In [1]: import numpy as np

In [2]: np.set_printoptions(precision=1, suppress=True, linewidth=120)

In [3]: rnd = lambda a: np.round(a, 1) + 0

In [4]: E = np.load("dump.npy")

In [5]: print(E)
[[ 2  1 -1  0]
 [ 1  0 -1  2]
 [ 0 -2  2 -1]]

In [6]: x0 = np.array([-8, 8, 8, -1])

In [7]: print(E @ x0)
[-16 -18   1]

In [8]: w1 = np.array([[2, 1, 2], [0, 0, 1], [1, 0, 0], [2, 1, 1]])

In [9]: beta = np.array([1, 1, 3])

In [10]: hid = np.maximum(E @ w1 + beta, 0)

In [11]: print(hid)
[[4 3 8]
 [6 4 7]
 [1 0 0]]

In [12]: print(np.linalg.matrix_rank(hid))
3

In [13]: print((hid > 0).astype(int))
[[1 1 1]
 [1 1 1]
 [1 0 0]]

In [14]: W2 = np.array([[3, 0, -2], [-5, 1, -2], [3, -2, 2]])

In [15]: print(w1 @ W2)
[[ 7 -3 -2]
 [ 3 -2  2]
 [ 3  0 -2]
 [ 4 -1 -4]]

In [16]: print((hid @ W2).round(6).argmax(axis=1))
[0 0 0]

In [17]: left, sv, vt = np.linalg.svd(E, full_matrices=False)

In [18]: print(np.allclose(left * sv @ vt, E))
True

In [19]: print((sv > 1e-8).sum())
3

In [20]: print(rnd(left.T @ E @ vt.T))
[[3.8 0.  0. ]
 [0.  1.8 0. ]
 [0.  0.  1.7]]

In [21]: print(rnd(left.T @ left))
[[1. 0. 0.]
 [0. 1. 0.]
 [0. 0. 1.]]

In [22]: M2 = np.array([[-6, 3], [8, -6], [0, 2], [-2, 5]])

In [23]: print(np.linalg.matrix_rank(E @ M2))
2

In [24]: print(np.einsum("ij->j", E))
[ 3 -1  0  1]

In [25]: print(np.einsum("ik,kj->ji", E, M2))
[[ -4 -10 -14]
 [ -2  11  11]]

In [26]: print(np.vstack([E, M2.T]).shape)
(5, 4)

In [27]: M2 = E[0, 0] * E[1:] - np.outer(E[1:, 0], E[0])

In [28]: print(M2)
[[ 0 -1 -1  4]
 [ 0 -4  4 -2]]

In [29]: print(E[:, 0] / E[0, 0])
[1.  0.5 0. ]

In [30]: M = np.load("a.npy")

In [31]: print(M)
[[ 0  0  0]
 [ 3 -2  6]
 [ 3 -2  6]
 [ 0  2  2]
 [ 0  2  2]
 [ 0  0  0]
 [ 0  2  2]
 [ 3 -2  6]
 [ 0  0  0]
 [ 3 -2  6]
 [ 0  0  0]
 [ 3 -4  4]
 [-2 -6  6]
 [ 0  0  0]
 [ 0  0  0]
 [-2 -6  6]
 [ 3 -4  4]]

In [32]: rng = np.random.default_rng(98233)

In [33]: lab = rng.permutation(3)

In [34]: M2 = M[:, lab] * rng.choice([-1, 1], 3)

In [35]: print(M2)
[[ 0  0  0]
 [-2 -3  6]
 [-2 -3  6]
 [ 2  0  2]
 [ 2  0  2]
 [ 0  0  0]
 [ 2  0  2]
 [-2 -3  6]
 [ 0  0  0]
 [-2 -3  6]
 [ 0  0  0]
 [-4 -3  4]
 [-6  2  6]
 [ 0  0  0]
 [ 0  0  0]
 [-6  2  6]
 [-4 -3  4]]

In [36]: left, _, vt = np.linalg.svd(M.T @ M2)

In [37]: print(rnd(left @ vt))
[[ 0. -1.  0.]
 [ 1.  0.  0.]
 [ 0.  0.  1.]]

In [38]: M2 = np.c_[M[:, :2] @ np.array([[1, 2], [2, 0]]), np.array([-1, 2, 0, -1, 2, 2, -2, 0, -2, 0, -1, -2, -1, -1, 1, -2, 1])]

In [39]: print(M2)
[[  0   0  -1]
 [ -1   6   2]
 [ -1   6   0]
 [  4   0  -1]
 [  4   0   2]
 [  0   0   2]
 [  4   0  -2]
 [ -1   6   0]
 [  0   0  -2]
 [ -1   6   0]
 [  0   0  -1]
 [ -5   6  -2]
 [-14  -4  -1]
 [  0   0  -1]
 [  0   0   1]
 [-14  -4  -2]
 [ -5   6   1]]

In [40]: print(rnd(np.linalg.norm(np.linalg.qr(M)[0].T @ M2, axis=0) ** 2 / ((M2 ** 2).sum(axis=0) + 1e-12)))
[1.  1.  0.1]

In [41]: D = np.linalg.norm(M[:, None] - M[None], axis=-1)

In [42]: print(D[6].round(6).argsort(kind="stable")[:4])
[3 4 6 0]

In [43]: print(D.mean(axis=1).argmax())
12

In [44]: print(np.linalg.matrix_rank(D ** 2))
4

In [45]: print(rnd(np.linalg.norm(M - M.mean(axis=0), axis=1)))
[3.3 3.8 3.8 3.5 3.5 3.3 3.5 3.8 3.3 3.8 3.3 3.6 6.3 3.3 3.3 6.3 3.6]

In [46]: A = np.load("w.npy")

In [47]: print(A)
[[ 0.6 -0.7  0. ]
 [-0.4 -0.4 -0.5]
 [-2.2  1.2 -1.6]]

In [48]: f = np.array([4, 0, 5])

In [49]: M2 = A + np.outer(f, np.eye(3)[0])

In [50]: print(M2)
[[ 4.6 -0.7  0. ]
 [-0.4 -0.4 -0.5]
 [ 2.8  1.2 -1.6]]

In [51]: hat = np.triu(np.array([[-2, 2, 0], [-2, 0, 2], [2, 0, -2]]), 1) + np.eye(3)

In [52]: M2 = hat @ A @ np.linalg.inv(hat)

In [53]: print(rnd(np.linalg.det(M2)))
0.4

In [54]: print(rnd(hat @ A - A @ hat))
[[-0.8 -2.   0.4]
 [-4.4  3.2 -2.4]
 [ 0.   4.4 -2.4]]

In [55]: print(rnd(np.trace(M2)), rnd(np.trace(A)))
-1.4 -1.4

In [56]: print(rnd(np.poly(M2)))
[ 1.   1.4 -0.2 -0.4]

In [57]: print(np.linalg.matrix_rank(M2))
3

In [58]: M2 = A / np.sqrt((A ** 2).mean(axis=1, keepdims=True))

In [59]: print(rnd(np.linalg.norm(M2, axis=1)))
[1.7 1.7 1.7]

In [60]: print(rnd(np.linalg.norm(A[1] - A[0])))
1.2

In [61]: print(rnd(np.linalg.norm(A, "nuc")))
4.1

In [62]: print(rnd(np.linalg.norm(A[1], 1)), rnd(np.linalg.norm(A[1], np.inf)))
1.3 0.5

In [63]: print(rnd(A[1] @ A[0]))
0.0

In [64]: print(rnd(np.linalg.norm(A, axis=1)))
[0.9 0.8 3. ]

In [65]: print(np.linalg.norm(A, axis=1).argmax())
2

In [66]: print(rnd(np.linalg.norm(A, 2)))
3.1

In [67]: W2 = M[[1, 0]].astype(float)

In [68]: for _ in range(6):
    ...:     lab = np.linalg.norm(M[:, None] - W2, axis=-1).argmin(axis=1)
    ...:     W2 = np.array([M[lab == j].mean(axis=0) for j in range(2)])
    ...: 

In [69]: print(lab)
[1 0 0 1 1 1 1 0 1 0 1 0 0 1 1 0 0]

In [70]: print(np.bincount(lab))
[8 9]

In [71]: sv = 5 * 0.7 ** np.arange(3)

In [72]: q, _ = np.linalg.qr(np.array([[0.9, -1.7, 0.0], [-0.9, 0.9, -0.8], [0.4, 1.8, 0.6]]))

In [73]: K = rng.normal(size=(21, 3)) * sv @ q

In [74]: print(rnd(K))
[[ 1.3  0.6  0. ]
 [-2.  -6.6 -0.3]
 [-0.2  1.  -3.1]
 [-2.7 -0.4 -3.7]
 [-0.7  3.3 -0.8]
 [-0.1 -2.5 -1.5]
 [ 6.2  1.5  2.8]
 [-0.2 -1.6  5.4]
 [-9.5 -3.2  5.7]
 [-9.3  0.4 -0.8]
 [-1.2 -2.5  1.1]
 [-0.3 -0.9 -5.7]
 [ 4.   0.3 -4.6]
 [ 2.1  3.8 -1.3]
 [ 3.9  1.6 -1.3]
 [-4.6 -2.4  0.2]
 [ 1.1  2.  -3.1]
 [ 3.3  3.4 -3. ]
 [-2.4  1.   4.2]
 [ 1.  -1.2 -0.4]
 [-1.2 -4.9  5.2]]

In [75]: M2 = K / np.sqrt((K ** 2).mean(axis=1, keepdims=True))

In [76]: print(rnd(np.linalg.norm(M2, axis=1)))
[1.7 1.7 1.7 1.7 1.7 1.7 1.7 1.7 1.7 1.7 1.7 1.7 1.7 1.7 1.7 1.7 1.7 1.7 1.7 1.7 1.7]

In [77]: print(rnd(M2[2]))
[-0.1  0.5 -1.7]

In [78]: print(rnd(K - K.mean(axis=1, keepdims=True)))
[[ 0.6  0.  -0.6]
 [ 1.  -3.6  2.6]
 [ 0.6  1.7 -2.4]
 [-0.4  1.9 -1.4]
 [-1.3  2.7 -1.4]
 [ 1.3 -1.1 -0.1]
 [ 2.7 -2.  -0.7]
 [-1.4 -2.8  4.2]
 [-7.2 -0.9  8.1]
 [-6.   3.6  2.4]
 [-0.3 -1.7  2. ]
 [ 2.   1.4 -3.4]
 [ 4.1  0.4 -4.5]
 [ 0.6  2.3 -2.8]
 [ 2.5  0.2 -2.7]
 [-2.3 -0.1  2.4]
 [ 1.1  2.  -3.1]
 [ 2.1  2.1 -4.2]
 [-3.3  0.1  3.3]
 [ 1.2 -1.  -0.2]
 [-0.9 -4.6  5.4]]

In [79]: print(np.linalg.matrix_rank(M2) == np.linalg.matrix_rank(K))
True

In [80]: gram = np.cov(K, rowvar=False)

In [81]: print(rnd(K.std(axis=0)))
[3.8 2.6 3.2]

In [82]: print(rnd(np.linalg.eigvalsh(gram)[::-1]))
[19.9  8.6  4.7]

In [83]: print(rnd(np.polyfit(K[:, 2], K[:, 1], 1)))
[-0.3 -0.4]

In [84]: print(gram.shape)
(3, 3)

In [85]: lab = rng.permutation(3)

In [86]: M2 = K[:, lab] * rng.choice([-1, 1], 3)

In [87]: print(rnd(M2))
[[ 0.  -0.6 -1.3]
 [ 0.3  6.6  2. ]
 [ 3.1 -1.   0.2]
 [ 3.7  0.4  2.7]
 [ 0.8 -3.3  0.7]
 [ 1.5  2.5  0.1]
 [-2.8 -1.5 -6.2]
 [-5.4  1.6  0.2]
 [-5.7  3.2  9.5]
 [ 0.8 -0.4  9.3]
 [-1.1  2.5  1.2]
 [ 5.7  0.9  0.3]
 [ 4.6 -0.3 -4. ]
 [ 1.3 -3.8 -2.1]
 [ 1.3 -1.6 -3.9]
 [-0.2  2.4  4.6]
 [ 3.1 -2.  -1.1]
 [ 3.  -3.4 -3.3]
 [-4.2 -1.   2.4]
 [ 0.4  1.2 -1. ]
 [-5.2  4.9  1.2]]

In [88]: left, _, vt = np.linalg.svd(K.T @ M2)

In [89]: print(rnd(np.linalg.lstsq(K, M2)[0]))
[[ 0.  0. -1.]
 [ 0. -1.  0.]
 [-1.  0.  0.]]

In [90]: x0 = np.array([2, 4, 6])

In [91]: y = K @ x0

In [92]: beta, lr = np.zeros(3), 1 / np.linalg.norm(K, 2) ** 2

In [93]: for i in range(250):
    ...:     beta -= lr * K.T @ (K @ beta - y)
    ...:     if i % 50 == 0: print(i, round(np.linalg.norm(K @ beta - y), 1))
    ...: 
0 55.7
50 0.0
100 0.0
150 0.0
200 0.0

In [94]: print(rnd(np.linalg.cond(K)))
2.0

In [95]: print(rnd(beta))
[2. 4. 6.]

In [96]: feats = np.loadtxt("out16.csv", delimiter=",")

In [97]: print(feats)
[[0. 0. 0.]
 [0. 0. 1.]
 [0. 1. 0.]]

In [98]: # rank 2

In [99]: ev, evecs = np.linalg.eigh(feats)

In [100]: print(rnd(evecs @ np.diag(ev) @ evecs.T))
[[0. 0. 0.]
 [0. 0. 1.]
 [0. 1. 0.]]

In [101]: print((ev > 1e-8).sum(), (ev < -1e-8).sum())
1 1

In [102]: print(rnd(np.abs(evecs[:, -1])))
[0.  0.7 0.7]

In [103]: print(np.abs(evecs[:, -1]).round(6).argmax())
1

In [104]: print(ev)
[-1.  0.  1.]

In [105]: J = np.loadtxt("m.csv", delimiter=",")

In [106]: print(J)
[[-11.6 -18.1   0. ]
 [-14.1 -18.3  -1.3]
 [-51.7  -8.4  -5.5]
 [-11.7 -21.6   0.1]
 [-52.7  -8.   -7.7]
 [-13.8 -20.9  -0.3]
 [-12.9 -21.2   0.1]
 [-51.9  -8.6  -6.6]
 [-13.9 -20.1  -0.3]
 [-15.6 -19.2   0.4]
 [-51.8  -9.5  -8.5]
 [-52.1 -10.3  -7. ]
 [-51.1 -10.1  -8. ]
 [-15.2 -19.1   1.7]
 [-54.   -6.9  -5.9]
 [-13.3 -19.7   1. ]
 [-13.9 -20.8   1. ]
 [-12.8 -21.7   1.2]
 [-14.  -19.7   2.3]]

In [107]: r = np.linalg.matrix_rank(feats)

In [108]: print(r)
2

In [109]: N = np.linalg.svd(feats)[2][r:].T

In [110]: print([int(np.linalg.matrix_rank(np.delete(feats, i, axis=0))) for i in range(3)])
[2, 1, 1]

In [111]: print(feats @ N)
[[0.]
 [0.]
 [0.]]

In [112]: print(np.linalg.matrix_rank(feats.T @ feats), np.linalg.matrix_rank(feats @ feats.T))
2 2

In [113]: print(N.shape)
(3, 1)

In [114]: print([int(np.linalg.matrix_rank(feats[:i])) for i in range(1, len(feats) + 1)])
[0, 1, 2]

In [115]: print(N[:, 0] / N[np.abs(N[:, 0]).round(6).argmax(), 0])
[1. 0. 0.]

In [116]: print([int(np.linalg.matrix_rank(feats[:, :j + 1])) for j in range(3)])
[0, 1, 2]
